In [1]: import numpy as np

In [2]: import numpy.linalg as la

In [3]: np.set_printoptions(suppress=True, linewidth=200)

In [4]: def rd(a):
   ...:     return np.round(a, 1) + 0
   ...: 

In [5]: Q, _ = la.qr(np.array([[-0.2, -0.6, -0.1], [-0.4, 0.9, -0.4], [-1.5, -0.4, 0.8]]))

In [6]: mat = -2 * Q

In [7]: print(rd(mat))
[[ 0.3 -1.   1.7]
 [ 0.5  1.7  0.9]
 [ 1.9 -0.3 -0.5]]

In [8]: Q, R = la.qr(mat)

In [9]: print(rd(Q))
[[-0.1  0.5 -0.9]
 [-0.3 -0.8 -0.5]
 [-1.   0.2  0.2]]

In [10]: print(np.allclose(R.T @ R, mat.T @ mat))
True

In [11]: print(rd(np.abs(np.diag(R))))
[2. 2. 2.]

In [12]: print(Q.shape, R.shape)
(3, 3) (3, 3)

In [13]: print(rd(R))
[[-2.  0.  0.]
 [ 0. -2.  0.]
 [ 0.  0. -2.]]

In [14]: print(rd(la.svd(mat, compute_uv=False)))
[2. 2. 2.]

In [15]: A = np.loadtxt("mat.csv", delimiter=",")

In [16]: print(A)
[[-34.   -0.9  -9.1]
 [-23.4  -1.6  -7.5]
 [-18.   -1.9  -6.6]
 [ -4.6  -1.7  -3. ]
 [ -4.3  -1.6  -2.8]
 [ -3.1  -1.4  -2.2]
 [ -2.2  -1.   -1.6]
 [ -1.8  -0.9  -1.3]
 [ -0.6  -0.3  -0.4]
 [  1.3   0.8   1. ]
 [  5.    2.8   3.5]
 [ 12.4   5.9   7.3]
 [ 12.9   6.    7.5]
 [ 16.7   7.3   9.1]
 [ 19.9   8.3  10.3]
 [ 59.6  17.   22.4]
 [ 61.6  17.4  22.9]
 [ 61.8  17.4  23. ]
 [ 63.4  17.7  23.4]
 [ 68.3  18.5  24.7]
 [ 77.4  20.1  26.9]]

In [17]: x = np.array([3, 1, -4])

In [18]: y = A @ x

In [19]: coef, lr = np.zeros(3), 1 / la.norm(A, 2) ** 2

In [20]: for i in range(150):
    ...:     coef -= lr * A.T @ (A @ coef - y)
    ...:     if i % 50 == 0: print(i, round(la.norm(A @ coef - y), 1))
    ...: 
0 28.8
50 25.0
100 22.1

In [21]: print(rd(la.cond(A)))
49.9

In [22]: print(rd(coef))
[ 1.9 -0.2  0. ]

In [23]: X = np.array([[-15.3, 4.9, 2.6],
    ...:     [-5.6, 11.5, -5.8],
    ...:     [-2.0, -3.1, 7.2],
    ...:     [15.6, 1.3, -11.1],
    ...:     [6.8, 6.8, -2.2],
    ...:     [-1.7, 2.8, 7.6],
    ...:     [-5.6, -0.8, -2.0],
    ...:     [7.2, 8.6, 1.6],
    ...:     [-5.4, 7.1, 0.6],
    ...:     [4.0, -4.4, -7.7],
    ...:     [-3.8, 4.0, 0.0]])

In [24]: left, s, vt = la.svd(X, full_matrices=False)

In [25]: print(rd(s / s[0]))
[1.  0.7 0.5]

In [26]: print(np.abs(left[:, 0]).round(6).argmax())
3

In [27]: print(rd(np.abs(vt[0])))
[0.9 0.1 0.4]

In [28]: print((s > 1e-8).sum())
3

In [29]: print(rd(s))
[28.8 19.9 14.4]

In [30]: print(left.shape, s.shape, vt.shape)
(11, 3) (3,) (3, 3)

In [31]: m1 = np.loadtxt("dump.csv", delimiter=",")

In [32]: print(m1)
[[-7. -1. -4. -7.]
 [-7. -7. -1. -4.]
 [-4. -7. -7. -1.]
 [-1. -4. -7. -7.]]

In [33]: rng = np.random.default_rng(33587)

In [34]: lab = rng.permutation(4)

In [35]: print(lab)
[0 3 2 1]

In [36]: A2 = m1[lab][:, lab]

In [37]: print(A2)
[[-7. -7. -4. -1.]
 [-1. -7. -7. -4.]
 [-4. -1. -7. -7.]
 [-7. -4. -1. -7.]]

In [38]: print(np.diag(A2))
[-7. -7. -7. -7.]

In [39]: print(rd(la.det(A2)), rd(la.det(m1[lab])))
2565.0 -2565.0

In [40]: print(np.allclose(A2, m1))
False

In [41]: Q, V = la.qr(m1[:, :3])[0], la.qr(m1[:, 3:])[0]

In [42]: s = la.svd(Q.T @ V, compute_uv=False)

In [43]: print((s > 0.9).sum())
0

In [44]: print(rd(np.degrees(np.arccos(s.clip(0, 1)))))
[28.]

In [45]: print(rd(s))
[0.9]

In [46]: u = np.array([-2, -1])

In [47]: print(np.array([np.convolve(row, u, "same") for row in m1]))
[[14.  9.  9. 18.]
 [14. 21.  9.  9.]
 [ 8. 18. 21.  9.]
 [ 2.  9. 18. 21.]]

In [48]: W0 = np.load("block11.npy")

In [49]: print(W0)
[[0 0 0]
 [0 0 0]
 [7 4 5]
 [6 8 5]
 [5 1 3]
 [0 0 0]
 [2 3 2]
 [0 0 0]
 [2 3 2]
 [2 3 2]
 [2 3 2]
 [0 0 0]
 [0 0 0]]

In [50]: x = np.array([3, 1, 0])

In [51]: y = W0 @ x

In [52]: print(rd(la.lstsq(W0, y)[0]))
[3. 1. 0.]

In [53]: print(y)
[ 0  0 25 26 16  0  9  0  9  9  9  0  0]

In [54]: y = y + 0.1 * rng.normal(size=13)

In [55]: print(rd(y))
[ 0.1  0.  25.  26.1 16.1 -0.1  9.1  0.1  8.9  9.   9.2  0.  -0.1]

In [56]: coef, *_ = la.lstsq(W0, y)

In [57]: print(coef.round())
[3. 1. 0.]

In [58]: print(rd(coef))
[3. 1. 0.]

In [59]: print(la.cond(W0) > 100)
False
